% python3 -q
>>> import numpy as np
>>> np.set_printoptions(precision=3, suppress=True, linewidth=200)
>>> M = np.array([[2, 0, 0, 0, 0, 0, 0],
...     [0, -1, 0, 0, 0, 0, 0],
...     [-2, -1, 0, 0, 0, 0, 0],
...     [0, -1, 0, -2, 0, 0, 0],
...     [0, 0, 0, 1, 1, 0, 0],
...     [1, 2, -1, 1, 0, 1, 0],
...     [1, 2, -2, -1, -1, -2, 2]])
>>> np.unique(M.round(6), axis=0).shape
(7, 7)
>>> np.round(M @ np.linalg.pinv(M) @ M, 3) + 0
array([[ 2.,  0.,  0.,  0.,  0.,  0.,  0.],
       [ 0., -1.,  0.,  0.,  0.,  0.,  0.],
       [-2., -1.,  0.,  0.,  0.,  0.,  0.],
       [ 0., -1.,  0., -2.,  0.,  0.,  0.],
       [ 0.,  0.,  0.,  1.,  1.,  0.,  0.],
       [ 1.,  2., -1.,  1.,  0.,  1.,  0.],
       [ 1.,  2., -2., -1., -1., -2.,  2.]])
>>> round(np.trace(np.linalg.pinv(M) @ M), 3)
np.float64(6.0)
>>> r = np.linalg.matrix_rank(M)
>>> r
np.int64(6)
>>> N = np.linalg.svd(M)[2][r:].T
>>> np.linalg.matrix_rank(M.T @ M), np.linalg.matrix_rank(M @ M.T)
(np.int64(6), np.int64(6))
>>> N.shape
(7, 1)
>>> [int(np.linalg.matrix_rank(M[:i])) for i in range(1, len(M) + 1)]
[1, 2, 2, 3, 4, 5, 6]
>>> [int(np.linalg.matrix_rank(M[:, :j + 1])) for j in range(7)]
[1, 2, 3, 4, 5, 6, 6]
>>> np.round(M @ N, 3) + 0
array([[0.],
       [0.],
       [0.],
       [0.],
       [0.],
       [0.],
       [0.]])
>>> data = np.load("data.npy")
>>> data
array([[  1.54 ,   2.792,  -9.832,  -2.54 ,  -6.082,  -2.326, -10.796,   2.385,   9.384,  -3.494,   4.672],
       [ -1.085, -13.735,  -4.619,  -5.638,   4.817,   5.661,  -2.459,   0.206,  -8.301,  -4.657,   2.258],
       [ -6.378,   2.845,   7.536,  -9.315,   0.21 ,  -4.512,   4.971,   6.429,   3.312,   0.71 ,  10.476],
       [  0.249,  -7.718,   5.053,  -4.293,  -3.505,   9.999,   3.201,  -6.071,  -4.369,  10.833,  -0.778],
       [ -1.053,  -1.473, -10.889,  -2.561,   0.089,   9.546,  -1.201,  -2.732,  -9.448,   7.765,   4.689],
       [  9.424,  -1.021,  -5.578,   0.062,   1.986, -11.134,   9.197,   3.807,  -0.522,   1.368,   7.063],
       [  9.559, -11.534,   4.534,   1.135,  -2.487,  10.004,  -5.083,   2.022,  -3.087,  -2.186,   1.795],
       [  7.394,  -4.989,   1.801,   6.769,  -5.845,  -0.436,   6.589,  -0.653,  -2.074, -13.665,  -1.461],
       [ -3.354,  -0.717,   2.531,  -0.244,   3.152,  -5.302,  15.85 ,   1.996,  -2.372,   7.592,   5.025],
       [ -0.598,   0.312,  -1.16 ,  -1.01 ,   9.753, -13.828,   1.467,   0.599,  -7.129,  -7.522,  -0.967],
       [  7.331,   1.75 ,  -2.035,   5.735,   5.453,  -5.25 ,  -2.661,  -1.564,   1.514,  11.601, -10.124],
       [ -1.313,  -5.507,   6.689,   1.498,   9.893,   5.182,   9.947,   1.969,  -1.501,   1.318,  -9.456],
       [  9.434,   5.096,  -1.579,   7.805,   2.883,   8.654,  -2.651,  -2.629,  -5.992,  -9.383,   0.732],
       [-12.644,   5.627,  -5.884,   1.723,  -0.442, -12.123,  -1.12 ,   2.001,   3.789,   1.961,  -0.514],
       [  3.372,  -8.166,  -2.754,   8.957,   9.377,   1.971,  -5.753,  -8.466,   2.1  ,  -3.052,  -4.881],
       [  3.754,  10.059,  12.48 ,   8.065,  -1.622,  -0.802,   2.412,   1.744,  -5.457,  -0.713,  -4.638],
       [ -3.919,  13.158,  -8.568,  -5.691,   2.071,   1.836,  -0.504,  -8.246,   4.823,   2.556,  -0.096],
       [ -7.445,   8.749,  -2.247,   7.416,   8.778,  -1.558,   3.732,  -2.932,   7.389,  -5.631,   4.436]])
>>> A2 = np.c_[data[:, :8] @ np.array([[1, -5, 5, -4, 5, 0, 1, -4],
...     [-3, 1, 2, 3, -2, -5, 0, -2],
...     [3, -5, -4, 2, 3, -5, -3, -1],
...     [1, 5, -4, -1, 1, 4, -2, 5],
...     [-5, -5, -2, -4, 2, -5, -4, 1],
...     [-2, 5, 0, -4, 1, -4, -4, -3],
...     [1, -4, -3, 2, 3, 2, -3, -1],
...     [-5, 1, 2, -5, 0, -4, 2, 0]]), np.array([7, 6, 1, 6, 6, 8, 6, 3, 8, 9, 4, 0, 7, 0, 4, 5, 4, 1])]
>>> A2
array([[ -26.531,   95.901,  112.094,  -14.793,  -76.798,   33.622,  106.906,   -2.92 ,    7.   ],
       [ -18.271,    0.857,    6.288,  -88.325,   10.468,   16.747,  -10.075,   -1.468,    6.   ],
       [ -20.82 ,  -86.585,  -21.559,   53.439,  -13.466,  -87.941,    4.797,  -25.514,    1.   ],
       [  65.352,   -7.048,  -31.966,    1.03 ,   40.139,    4.368,  -54.045,  -48.781,    6.   ],
       [ -38.94 ,   94.789,   43.55 ,  -46.706,  -31.426,   21.463,   -3.665,  -22.106,    6.   ],
       [  -1.685, -118.522,   43.193,  -16.026,   52.919,   71.015,   42.649,   -3.575,    8.   ],
       [  36.132,    8.485,   26.318, -115.249,   75.381,   -6.295,  -17.088,  -41.443,    6.   ],
       [  74.484,  -17.083,  -16.671,   -6.143,   66.761,   89.775,   -7.496,    1.32 ,    3.   ],
       [   6.86 , -101.496,  -77.214,   46.891,   40.565,   19.118,  -45.417,   14.307,    8.   ],
       [ -28.661, -119.122,  -16.395,   18.257,    1.975,    7.285,   17.999,   47.648,    9.   ],
       [  -9.895,  -40.49 ,   19.304,  -32.193,   30.458,   19.034,    6.009,   21.75 ,    4.   ],
       [ -22.954,  -86.271,  -96.016,  -49.64 ,   80.823,  -58.093, -110.579,    1.467,    0.   ],
       [ -24.015,   41.676,   29.387,  -71.716,   46.513,  -30.182,  -44.892,  -27.752,    7.   ],
       [ -30.123,   54.958,  -27.076,   91.981, -106.77 ,   48.635,   59.184,   90.868,    0.   ],
       [  14.315,   11.045,  -42.711,  -67.019,   37.353,   58.017,  -51.345,   59.6  ,    4.   ],
       [  22.488,  -34.59 ,  -43.796,   37.856,   47.347,  -71.269,  -43.868,   -8.917,    5.   ],
       [ -48.089,   39.733,   44.635,   68.299,  -72.84 ,  -31.437,    2.559,  -33.46 ,    4.   ],
       [ -55.399,   24.749,  -75.019,   37.361,  -26.854,  -21.312,  -61.476,   61.329,    1.   ]])
>>> np.linalg.matrix_rank(A2)
np.int64(9)
>>> vec = np.array([0, -2, 3, -1, 2, -3, 3, -3, -2, 3, -1])
>>> rhs = data @ vec
>>> np.round(np.linalg.pinv(data) @ data, 3) + 0
array([[1., 0., 0., 0., 0., 0., 0., 0., 0., 0., 0.],
       [0., 1., 0., 0., 0., 0., 0., 0., 0., 0., 0.],
       [0., 0., 1., 0., 0., 0., 0., 0., 0., 0., 0.],
       [0., 0., 0., 1., 0., 0., 0., 0., 0., 0., 0.],
       [0., 0., 0., 0., 1., 0., 0., 0., 0., 0., 0.],
       [0., 0., 0., 0., 0., 1., 0., 0., 0., 0., 0.],
       [0., 0., 0., 0., 0., 0., 1., 0., 0., 0., 0.],
       [0., 0., 0., 0., 0., 0., 0., 1., 0., 0., 0.],
       [0., 0., 0., 0., 0., 0., 0., 0., 1., 0., 0.],
       [0., 0., 0., 0., 0., 0., 0., 0., 0., 1., 0.],
       [0., 0., 0., 0., 0., 0., 0., 0., 0., 0., 1.]])
>>> np.round(np.linalg.lstsq(data, rhs)[0], 3) + 0
array([ 0., -2.,  3., -1.,  2., -3.,  3., -3., -2.,  3., -1.])
>>> rng = np.random.default_rng(94572)
>>> rhs = rhs + 0.02 * rng.normal(size=18)
>>> rhs
array([-111.199,    4.271,   20.858,   67.705,  -13.566,   36.904,  -22.938,  -15.395,   95.535,   53.152,   49.917,   74.18 ,  -59.885,   -5.684,   11.611,   23.842,  -26.336,  -25.568])
>>> c, *_ = np.linalg.lstsq(data, rhs)
>>> c
array([ 0.002, -2.   ,  3.   , -1.002,  1.999, -3.001,  3.002, -3.   , -1.999,  2.999, -1.001])
>>> [round(float(np.linalg.norm(np.linalg.solve(data.T @ data + lam * np.eye(11), data.T @ rhs))), 2) for lam in (0, 1, 10, 100)]
[7.68, 7.65, 7.42, 6.23]
>>> c.round()
array([ 0., -2.,  3., -1.,  2., -3.,  3., -3., -2.,  3., -1.])
>>> np.round(np.linalg.norm(rhs - data @ c), 3)
np.float64(0.039)
>>> hat = data @ np.linalg.solve(data.T @ data, data.T)
>>> np.linalg.matrix_rank(np.eye(18) - hat)
np.int64(7)
>>> np.round(np.linalg.eigvalsh(hat), 3) + 0
array([0., 0., 0., 0., 0., 0., 0., 1., 1., 1., 1., 1., 1., 1., 1., 1., 1., 1.])
>>> hat @ data[:, 3]
array([-2.54 , -5.638, -9.315, -4.293, -2.561,  0.062,  1.135,  6.769, -0.244, -1.01 ,  5.735,  1.498,  7.805,  1.723,  8.957,  8.065, -5.691,  7.416])
